>>> import numpy as np
>>> np.set_printoptions(precision=2, suppress=True, linewidth=100, legacy="1.25")
>>> rnd = lambda a: np.round(a, 2) + 0
>>> feats = np.loadtxt("test11.csv", delimiter=",")
>>> feats
array([[ 1.,  0.,  0., -3.,  0.],
       [ 0., -2.,  2., -1.,  1.],
       [-3.,  1.,  5., -4.,  0.],
       [-1.,  2.,  2., -2., -2.],
       [ 2.,  1.,  2., -5., -1.],
       [-1.,  1.,  4., -2., -1.],
       [-4., -1.,  7.,  1., -2.],
       [-5., -3.,  5.,  0., -4.],
       [-4., -1.,  6., -1., -3.],
       [-4.,  2.,  9., -4., -4.],
       [-6., -1.,  9., -3., -3.],
       [-6., -1.,  8.,  0., -2.],
       [-3.,  1.,  5.,  3.,  1.],
       [-3.,  4.,  5.,  4., -2.],
       [-5.,  2.,  4.,  7.,  1.],
       [-8.,  5.,  6.,  8.,  4.],
       [-5.,  5.,  7.,  7.,  7.],
       [-4.,  2.,  9.,  4.,  8.],
       [-1.,  4.,  7.,  2.,  8.],
       [ 0.,  4.,  5.,  5., 10.]])
>>> Ac = feats - feats.mean(axis=0)
>>> U, sig, vt = np.linalg.svd(Ac, full_matrices=False)
>>> rnd(np.abs(vt[-1]))
array([0.72, 0.1 , 0.5 , 0.38, 0.28])
>>> rnd((sig ** 2).sum() ** 2 / (sig ** 4).sum())
2.37
>>> np.abs(U[:, 0]).argmax()
16
>>> np.linalg.matrix_rank(Ac)
5
>>> rnd(Ac.mean(axis=0))
array([0., 0., 0., 0., 0.])
>>> np.searchsorted(np.cumsum(sig ** 2) / (sig ** 2).sum(), 0.9) + 1
3
>>> rnd(sig)
array([24.47, 15.72, 10.22,  6.99,  3.65])
>>> gram = np.cov(feats, rowvar=False)
>>> rnd(np.corrcoef(feats.T))
array([[ 1.  , -0.03, -0.69, -0.44,  0.12],
       [-0.03,  1.  ,  0.13,  0.6 ,  0.65],
       [-0.69,  0.13,  1.  ,  0.22,  0.12],
       [-0.44,  0.6 ,  0.22,  1.  ,  0.62],
       [ 0.12,  0.65,  0.12,  0.62,  1.  ]])
>>> rnd(feats.std(axis=0))
array([2.55, 2.28, 2.48, 3.91, 4.19])
>>> np.argsort(-feats.std(axis=0).round(6), kind="stable")
array([4, 3, 0, 2, 1])
>>> np.median(feats, axis=0)
array([-3.5,  1. ,  5. ,  0. , -0.5])
>>> rnd(np.polyfit(feats[:, 2], feats[:, 3], 1))
array([ 0.35, -1.09])
>>> gram = feats.T @ feats
>>> np.trace(gram), (feats ** 2).sum()
(1822.0, 1822.0)
>>> np.diag(gram)
array([310., 135., 695., 318., 364.])
>>> np.linalg.matrix_rank(gram)
5
>>> x = np.array([-2, -1, 0, 3, 2])
>>> target = feats @ x
>>> target
array([-11.,   1.,  -7., -10., -22.,  -7.,   8.,   5.,   0., -14.,  -2.,   9.,  16.,  10.,  31.,
        43.,  40.,  34.,  20.,  31.])
>>> rnd(np.linalg.solve(feats.T @ feats, feats.T @ target))
array([-2., -1.,  0.,  3.,  2.])
>>> rng = np.random.default_rng(90)
>>> target = target + 0.1 * rng.normal(size=20)
>>> rnd(target)
array([-10.82,   0.95,  -7.01,  -9.95, -22.03,  -7.  ,   8.18,   5.12,   0.06, -14.  ,  -1.99,
         9.16,  16.01,  10.06,  31.06,  42.94,  40.13,  33.92,  20.01,  30.76])
>>> coef, *_ = np.linalg.lstsq(feats, target)
>>> rnd(np.linalg.norm(target - feats @ coef))
0.36
>>> [round(float(np.linalg.norm(np.linalg.solve(feats.T @ feats + lam * np.eye(5), feats.T @ target))), 2) for lam in (0, 1, 10, 100)]
[4.24, 4.21, 3.97, 3.04]
>>> mat = np.loadtxt("layer10.csv", delimiter=",")
>>> rnd(mat)
array([[ 0.17,  0.1 , -0.03,  0.24, -0.17, -0.03, -0.03, -0.03, -0.03,  0.17,  0.1 ],
       [ 0.1 ,  0.06, -0.02,  0.14, -0.1 , -0.02, -0.02, -0.02, -0.02,  0.1 ,  0.06],
       [-0.03, -0.02,  0.01, -0.05,  0.03,  0.01,  0.01,  0.01,  0.01, -0.03, -0.02],
       [ 0.24,  0.14, -0.05,  0.33, -0.24, -0.05, -0.05, -0.05, -0.05,  0.24,  0.14],
       [-0.17, -0.1 ,  0.03, -0.24,  0.17,  0.03,  0.03,  0.03,  0.03, -0.17, -0.1 ],
       [-0.03, -0.02,  0.01, -0.05,  0.03,  0.01,  0.01,  0.01,  0.01, -0.03, -0.02],
       [-0.03, -0.02,  0.01, -0.05,  0.03,  0.01,  0.01,  0.01,  0.01, -0.03, -0.02],
       [-0.03, -0.02,  0.01, -0.05,  0.03,  0.01,  0.01,  0.01,  0.01, -0.03, -0.02],
       [-0.03, -0.02,  0.01, -0.05,  0.03,  0.01,  0.01,  0.01,  0.01, -0.03, -0.02],
       [ 0.17,  0.1 , -0.03,  0.24, -0.17, -0.03, -0.03, -0.03, -0.03,  0.17,  0.1 ],
       [ 0.1 ,  0.06, -0.02,  0.14, -0.1 , -0.02, -0.02, -0.02, -0.02,  0.1 ,  0.06]])
>>> lab = rng.permutation(11)
>>> lab
array([10,  6,  4,  2,  9,  0,  5,  7,  8,  3,  1])
>>> A2 = mat[lab][:, lab]
>>> rnd(np.diag(A2))
array([0.06, 0.01, 0.17, 0.01, 0.17, 0.17, 0.01, 0.01, 0.01, 0.33, 0.06])
>>> np.allclose(A2, mat)
False
>>> rnd(np.sort(np.abs(np.linalg.eigvals(A2))))
array([0., 0., 0., 0., 0., 0., 0., 0., 0., 0., 1.])
>>> rnd(A2)
array([[ 0.06, -0.02, -0.1 , -0.02,  0.1 ,  0.1 , -0.02, -0.02, -0.02,  0.14,  0.06],
       [-0.02,  0.01,  0.03,  0.01, -0.03, -0.03,  0.01,  0.01,  0.01, -0.05, -0.02],
       [-0.1 ,  0.03,  0.17,  0.03, -0.17, -0.17,  0.03,  0.03,  0.03, -0.24, -0.1 ],
       [-0.02,  0.01,  0.03,  0.01, -0.03, -0.03,  0.01,  0.01,  0.01, -0.05, -0.02],
       [ 0.1 , -0.03, -0.17, -0.03,  0.17,  0.17, -0.03, -0.03, -0.03,  0.24,  0.1 ],
       [ 0.1 , -0.03, -0.17, -0.03,  0.17,  0.17, -0.03, -0.03, -0.03,  0.24,  0.1 ],
       [-0.02,  0.01,  0.03,  0.01, -0.03, -0.03,  0.01,  0.01,  0.01, -0.05, -0.02],
       [-0.02,  0.01,  0.03,  0.01, -0.03, -0.03,  0.01,  0.01,  0.01, -0.05, -0.02],
       [-0.02,  0.01,  0.03,  0.01, -0.03, -0.03,  0.01,  0.01,  0.01, -0.05, -0.02],
       [ 0.14, -0.05, -0.24, -0.05,  0.24,  0.24, -0.05, -0.05, -0.05,  0.33,  0.14],
       [ 0.06, -0.02, -0.1 , -0.02,  0.1 ,  0.1 , -0.02, -0.02, -0.02,  0.14,  0.06]])
